% python3 -q
>>> import numpy as np
>>> np.set_printoptions(precision=2, suppress=True, linewidth=100, floatmode="fixed")
>>> feats = np.array([[2, 0, 0, 0], [2, 2, 0, 0], [3, 0, 1, 0], [0, 2, 2, 3]])
>>> O, vecs = np.linalg.qr(feats[:, :1])[0], np.linalg.qr(feats[:, 1:])[0]
>>> sigma = np.linalg.svd(O.T @ vecs, compute_uv=False)
>>> np.round(np.linalg.norm(O @ O.T - vecs @ vecs.T, 2), 2)
np.float64(1.0)
>>> (sigma > 0.9).sum()
np.int64(0)
>>> M2 = feats / np.linalg.norm(feats, axis=1, keepdims=True)
>>> G = M2 @ M2.T
>>> G[0]
array([1.00, 0.71, 0.95, 0.00])
>>> (np.abs(G) > 0.9).astype(int)
array([[1, 0, 1, 0],
       [0, 1, 0, 0],
       [1, 0, 1, 0],
       [0, 0, 0, 1]])
>>> np.argwhere(np.triu(np.abs(G) > 0.95, 1))
array([], shape=(0, 2), dtype=int64)
>>> G
array([[1.00, 0.71, 0.95, 0.00],
       [0.71, 1.00, 0.67, 0.34],
       [0.95, 0.67, 1.00, 0.15],
       [0.00, 0.34, 0.15, 1.00]])
>>> def softmax(z):
...     e = np.exp(z - z.max(axis=-1, keepdims=True))
...     return e / e.sum(axis=-1, keepdims=True)
... 
>>> print(softmax(G[2]))
[0.31 0.23 0.32 0.14]
>>> scores = G @ G.T / np.sqrt(4)
>>> print(softmax(scores))
[[0.31 0.26 0.31 0.11]
 [0.28 0.28 0.28 0.15]
 [0.31 0.26 0.31 0.12]
 [0.21 0.26 0.23 0.31]]
>>> softmax(scores).round(6).argmax(axis=1)
array([0, 1, 2, 3])
>>> J = np.loadtxt("sample10.csv", delimiter=",")
>>> print(J)
[[  0.00   0.00   0.00 -12.00   9.00  -3.00]
 [  0.00   0.00   0.00  -9.00 -15.00  -9.00]
 [  0.00   0.00   0.00   6.00   6.00  -6.00]
 [ -4.00   3.00  -1.00   4.00  -3.00   1.00]
 [ -3.00  -5.00  -3.00   3.00   5.00   3.00]
 [  2.00   2.00  -2.00  -2.00  -2.00   2.00]]
>>> vec = np.array([5, 5, -2, 1, 0, -5])
>>> h1 = np.maximum(J @ vec, 0)
>>> J.T @ h1
array([  24.00,   24.00,  -24.00, -168.00, -321.00, -525.00])
>>> print(np.flatnonzero(h1 > 1e-9))
[0 1 2 5]
>>> np.maximum(J @ vec, 0) - np.maximum(-J @ vec, 0)
array([  3.00,  36.00,  36.00,  -4.00, -46.00,  12.00])
>>> J * (h1 > 1e-9)[:, None]
array([[  0.00,   0.00,   0.00, -12.00,   9.00,  -3.00],
       [  0.00,   0.00,   0.00,  -9.00, -15.00,  -9.00],
       [  0.00,   0.00,   0.00,   6.00,   6.00,  -6.00],
       [ -0.00,   0.00,  -0.00,   0.00,  -0.00,   0.00],
       [ -0.00,  -0.00,  -0.00,   0.00,   0.00,   0.00],
       [  2.00,   2.00,  -2.00,  -2.00,  -2.00,   2.00]])
>>> rng = np.random.default_rng(789)
>>> z = rng.permutation(6)
>>> z
array([2, 5, 4, 1, 3, 0])
>>> M2 = J[z][:, z]
>>> M2
array([[  0.00,  -6.00,   6.00,   0.00,   6.00,   0.00],
       [ -2.00,   2.00,  -2.00,   2.00,  -2.00,   2.00],
       [ -3.00,   3.00,   5.00,  -5.00,   3.00,  -3.00],
       [  0.00,  -9.00, -15.00,   0.00,  -9.00,   0.00],
       [ -1.00,   1.00,  -3.00,   3.00,   4.00,  -4.00],
       [  0.00,  -3.00,   9.00,   0.00, -12.00,   0.00]])
>>> round(float(np.linalg.det(M2)), 2), np.round(np.linalg.det(J[z]), 2)
(-292032.0, np.float64(292032.0))
>>> data = np.load("m.npy")
>>> print(data)
[[-1  0  1  2]
 [ 3  4  5  6]
 [ 7  8  9 10]]
>>> Uu, sigma, Vt = np.linalg.svd(data)
>>> np.argmax(sigma[:-1] / (sigma[1:] + 1e-6)) + 1
np.int64(2)
>>> M2 = Uu[:, :2] @ np.diag(sigma[:2]) @ Vt[:2]
>>> round(np.linalg.norm(data - M2, 2), 2), np.round(sigma[2], 2)
(np.float64(0.0), np.float64(0.0))
>>> np.linalg.matrix_rank(data, rtol=0.1)
np.int64(2)
>>> print(np.linalg.cond(data) > 100)
True
>>> M2 = np.array([[0, 1], [1, -3], [-1, -3], [1, 1]])
>>> print(np.einsum("ik,kj->ji", data, M2))
[[  1   5   9]
 [ -2 -18 -34]]
>>> data @ M2
array([[  1,  -2],
       [  5, -18],
       [  9, -34]])
>>> np.linalg.matrix_rank(data @ M2)
np.int64(2)
>>> print(M2.T @ data.T)
[[  1   5   9]
 [ -2 -18 -34]]
>>> np.vstack([data, M2.T]).shape
(5, 4)
>>> A = np.loadtxt("block16.csv", delimiter=",")
>>> A
array([[ 0.00,  0.00,  0.00],
       [ 4.00,  3.00, -5.00],
       [ 0.00,  0.00,  0.00],
       [ 0.00,  0.00,  0.00],
       [ 5.00, -3.00,  5.00],
       [ 2.00,  1.00,  0.00],
       [ 0.00,  0.00,  0.00],
       [ 7.00, -1.00,  0.00],
       [ 0.00,  0.00,  0.00],
       [ 0.00,  0.00,  0.00],
       [-3.00,  4.00, -5.00],
       [ 0.00,  0.00,  0.00],
       [ 0.00,  0.00,  0.00],
       [ 2.00,  2.00, -5.00],
       [-3.00,  4.00, -5.00],
       [ 0.00,  0.00,  0.00],
       [ 0.00,  0.00,  0.00],
       [ 5.00, -3.00,  5.00],
       [ 0.00,  0.00,  0.00],
       [ 2.00,  2.00, -5.00]])
>>> z = rng.permutation(3)
>>> M2 = A[:, z] * rng.choice([-1, 1], 3)
>>> M2
array([[-0.00, -0.00, -0.00],
       [-3.00,  5.00, -4.00],
       [-0.00, -0.00, -0.00],
       [-0.00, -0.00, -0.00],
       [ 3.00, -5.00, -5.00],
       [-1.00, -0.00, -2.00],
       [-0.00, -0.00, -0.00],
       [ 1.00, -0.00, -7.00],
       [-0.00, -0.00, -0.00],
       [-0.00, -0.00, -0.00],
       [-4.00,  5.00,  3.00],
       [-0.00, -0.00, -0.00],
       [-0.00, -0.00, -0.00],
       [-2.00,  5.00, -2.00],
       [-4.00,  5.00,  3.00],
       [-0.00, -0.00, -0.00],
       [-0.00, -0.00, -0.00],
       [ 3.00, -5.00, -5.00],
       [-0.00, -0.00, -0.00],
       [-2.00,  5.00, -2.00]])
>>> Uu, _, Vt = np.linalg.svd(A.T @ M2)
>>> np.round(np.linalg.lstsq(A, M2)[0], 2) + 0
array([[ 0.00,  0.00, -1.00],
       [-1.00,  0.00,  0.00],
       [ 0.00, -1.00,  0.00]])
>>> np.round(Uu @ Vt, 2) + 0
array([[ 0.00,  0.00, -1.00],
       [-1.00,  0.00,  0.00],
       [ 0.00, -1.00,  0.00]])
>>> M2 = A + rng.integers(-2, 3, (20, 2)) @ rng.integers(-2, 3, (2, 3))
>>> M2
array([[  4.00,  -4.00,  -5.00],
       [  1.00,   1.00,  -5.00],
       [  0.00,   0.00,   0.00],
       [  2.00,   0.00,  -1.00],
       [  1.00,  -3.00,   7.00],
       [  1.00,   3.00,   2.00],
       [  0.00,   4.00,   3.00],
       [  8.00,   1.00,   1.00],
       [  2.00,   0.00,  -1.00],
       [ -1.00,   2.00,   2.00],
       [  3.00,   0.00, -11.00],
       [ -2.00,   4.00,   4.00],
       [  1.00,  -2.00,  -2.00],
       [  4.00,   6.00,  -3.00],
       [ -2.00,   6.00,  -4.00],
       [ -5.00,   2.00,   4.00],
       [  0.00,  -4.00,  -3.00],
       [  7.00,  -7.00,   1.00],
       [  0.00,   0.00,   0.00],
       [  3.00,   0.00,  -7.00]])
>>> np.round(np.linalg.svd(M2 - A, compute_uv=False), 2) + 0
array([18.63,  8.94,  0.00])
>>> np.linalg.matrix_rank(M2 - A, tol=1e-8)
np.int64(2)
>>> M2 - A
array([[ 4.00, -4.00, -5.00],
       [-3.00, -2.00,  0.00],
       [ 0.00,  0.00,  0.00],
       [ 2.00,  0.00, -1.00],
       [-4.00,  0.00,  2.00],
       [-1.00,  2.00,  2.00],
       [ 0.00,  4.00,  3.00],
       [ 1.00,  2.00,  1.00],
       [ 2.00,  0.00, -1.00],
       [-1.00,  2.00,  2.00],
       [ 6.00, -4.00, -6.00],
       [-2.00,  4.00,  4.00],
       [ 1.00, -2.00, -2.00],
       [ 2.00,  4.00,  2.00],
       [ 1.00,  2.00,  1.00],
       [-5.00,  2.00,  4.00],
       [ 0.00, -4.00, -3.00],
       [ 2.00, -4.00, -4.00],
       [ 0.00,  0.00,  0.00],
       [ 1.00, -2.00, -2.00]])
>>> np.linalg.lstsq(data[:-1].T, data[-1])[2]
np.int32(2)
>>> np.allclose(data[:-1].T @ np.linalg.lstsq(data[:-1].T, data[-1])[0], data[-1])
True
>>> np.round(data @ np.linalg.pinv(data) @ data, 2) + 0
array([[-1.00,  0.00,  1.00,  2.00],
       [ 3.00,  4.00,  5.00,  6.00],
       [ 7.00,  8.00,  9.00, 10.00]])
>>> np.abs(np.diag(np.linalg.qr(data)[1])) > 1e-9
array([ True,  True, False])
>>> round(float(np.trace(np.linalg.pinv(data) @ data)), 2)
2.0
>>> proj = A @ np.linalg.solve(A.T @ A, A.T)
>>> np.linalg.matrix_rank(np.eye(20) - proj)
np.int64(17)
>>> np.diag(proj)
array([0.00, 0.41, 0.00, 0.00, 0.29, 0.37, 0.00, 0.37, 0.00, 0.00, 0.31, 0.00, 0.00, 0.31, 0.31,
       0.00, 0.00, 0.29, 0.00, 0.31])
>>> W0 = np.loadtxt("data.csv", delimiter=",")
>>> W0
array([[ 2.76,  1.24,  1.06],
       [ 1.84,  1.06,  0.58],
       [ 1.95,  1.22,  1.14],
       [ 2.44,  0.97,  1.45],
       [ 2.40,  1.04,  0.91],
       [ 2.14,  1.30,  0.51],
       [ 1.86,  1.36,  0.81],
       [ 2.04,  1.40,  0.89],
       [ 2.10,  0.48,  5.19],
       [ 2.35,  0.84,  4.77],
       [ 2.27,  0.98,  4.81],
       [ 1.81,  1.08,  5.40],
       [ 1.95,  1.02,  4.83],
       [ 2.35,  0.58,  5.21],
       [ 1.71,  0.96,  4.74],
       [ 2.09,  0.60,  5.19],
       [ 2.18,  0.42,  1.68],
       [ 2.17, -0.11,  2.25],
       [ 1.46,  0.02,  1.85],
       [ 1.91,  0.59,  2.81],
       [ 1.93, -0.13,  1.84],
       [ 2.22,  0.20,  1.90],
       [ 1.55, -0.21,  2.03],
       [ 2.23,  0.37,  2.14]])
>>> dist = np.linalg.norm(W0[:, None] - W0[None], axis=-1)
>>> dist[11].round(6).argsort(kind="stable")[:4]
array([11, 12, 15, 14])
>>> np.flatnonzero(dist[11] < dist.mean() / 2)
array([ 8,  9, 10, 11, 12, 13, 14, 15])
